% ipython --no-banner

In [1]: import numpy as np

In [2]: from numpy import linalg as LA

In [3]: np.set_printoptions(precision=3, suppress=True, linewidth=100)

In [4]: M2 = np.array([[-2], [0], [2]])

In [5]: cent = np.array([[0, 1, 1]])

In [6]: rng = np.random.default_rng(19)

In [7]: data = M2 @ cent + 0.05 * rng.normal(size=(3, 3))

In [8]: data
Out[8]: 
array([[-0.019, -1.95 , -1.979],
       [-0.031,  0.034, -0.073],
       [ 0.03 ,  1.972,  2.032]])

In [9]: np.kron(np.eye(2, dtype=int), data)
Out[9]: 
array([[-0.019, -1.95 , -1.979, -0.   , -0.   , -0.   ],
       [-0.031,  0.034, -0.073, -0.   ,  0.   , -0.   ],
       [ 0.03 ,  1.972,  2.032,  0.   ,  0.   ,  0.   ],
       [-0.   , -0.   , -0.   , -0.019, -1.95 , -1.979],
       [-0.   ,  0.   , -0.   , -0.031,  0.034, -0.073],
       [ 0.   ,  0.   ,  0.   ,  0.03 ,  1.972,  2.032]])

In [10]: round(np.einsum("ij,ji->", data, data), 3)
Out[10]: np.float64(3.846)

In [11]: round(float(LA.det(data[::-1])), 3)
Out[11]: -0.0

In [12]: round(LA.det(data.T), 3)
Out[12]: np.float64(0.0)

In [13]: LA.eigvals(data)
Out[13]: array([0.003, 0.085, 1.959])

In [14]: np.round(np.einsum("ii->", data), 3)
Out[14]: np.float64(2.047)

In [15]: M2 = data / np.sqrt((data ** 2).mean(axis=1, keepdims=True))

In [16]: data - data.mean(axis=1, keepdims=True)
Out[16]: 
array([[ 1.298, -0.634, -0.663],
       [-0.008,  0.057, -0.049],
       [-1.315,  0.628,  0.687]])

In [17]: LA.matrix_rank(data - data.mean(axis=1, keepdims=True))
Out[17]: np.int64(2)

In [18]: M2 = np.array([[-6, 0, -9], [1, -5, -1]])

In [19]: cent = np.kron(M2, data)

In [20]: LA.matrix_rank(cent)
Out[20]: np.int64(6)

In [21]: LA.cond(data) > 100
Out[21]: np.True_

In [22]: np.argsort(-LA.norm(data, axis=0).round(6), kind="stable")[:3]
Out[22]: array([2, 1, 0])

In [23]: left, s, VT = LA.svd(data)

In [24]: np.argmax(s[:-1] / (s[1:] + 1e-6)) + 1
Out[24]: np.int64(2)

In [25]: M2 = left[:, :2] @ np.diag(s[:2]) @ VT[:2]

In [26]: round(LA.norm(data - M2, 2), 3), round(float(s[2]), 3)
Out[26]: (np.float64(0.001), 0.001)

In [27]: W0 = np.load("x.npy")

In [28]: W0
Out[28]: 
array([[1, 7, 9, 5],
       [1, 7, 2, 4],
       [0, 0, 7, 1]])

In [29]: # looks like rank 2

In [30]: r = LA.matrix_rank(W0)

In [31]: r
Out[31]: np.int64(2)

In [32]: null = LA.svd(W0)[2][r:].T

In [33]: [int(LA.matrix_rank(np.delete(W0, i, axis=0))) for i in range(3)]
Out[33]: [2, 2, 2]

In [34]: np.round(W0 @ null, 3) + 0
Out[34]: 
array([[0., 0.],
       [0., 0.],
       [0., 0.]])

In [35]: [int(LA.matrix_rank(W0[:i])) for i in range(1, len(W0) + 1)]
Out[35]: [1, 2, 2]

In [36]: [int(LA.matrix_rank(W0[:, :j + 1])) for j in range(4)]
Out[36]: [1, 1, 2, 2]

In [37]: np.allclose(W0 @ null, 0)
Out[37]: True

In [38]: left, s, VT = LA.svd(W0, full_matrices=False)

In [39]: np.round(np.sqrt((s ** 2).sum()), 3), np.round(LA.norm(W0), 3)
Out[39]: (np.float64(16.613), np.float64(16.613))

In [40]: np.round(left.T @ W0 @ VT.T, 3) + 0
Out[40]: 
array([[15.348,  0.   ,  0.   ],
       [ 0.   ,  6.36 ,  0.   ],
       [ 0.   ,  0.   ,  0.   ]])

In [41]: s.round(3) + 0
Out[41]: array([15.348,  6.36 ,  0.   ])

In [42]: (s > 1e-8).sum()
Out[42]: np.int64(2)

In [43]: np.cumsum(s ** 2) / np.sum(s ** 2)
Out[43]: array([0.853, 1.   , 1.   ])

In [44]: np.argsort(-LA.norm(W0, axis=0).round(6), kind="stable")[:3]
Out[44]: array([2, 1, 3])

In [45]: [round(float(x), 3) for x in LA.svd(W0, compute_uv=False)[:3]]
Out[45]: [15.348, 6.36, 0.0]

In [46]: np.round(LA.norm(W0, 2) / LA.norm(W0), 3)
Out[46]: np.float64(0.924)
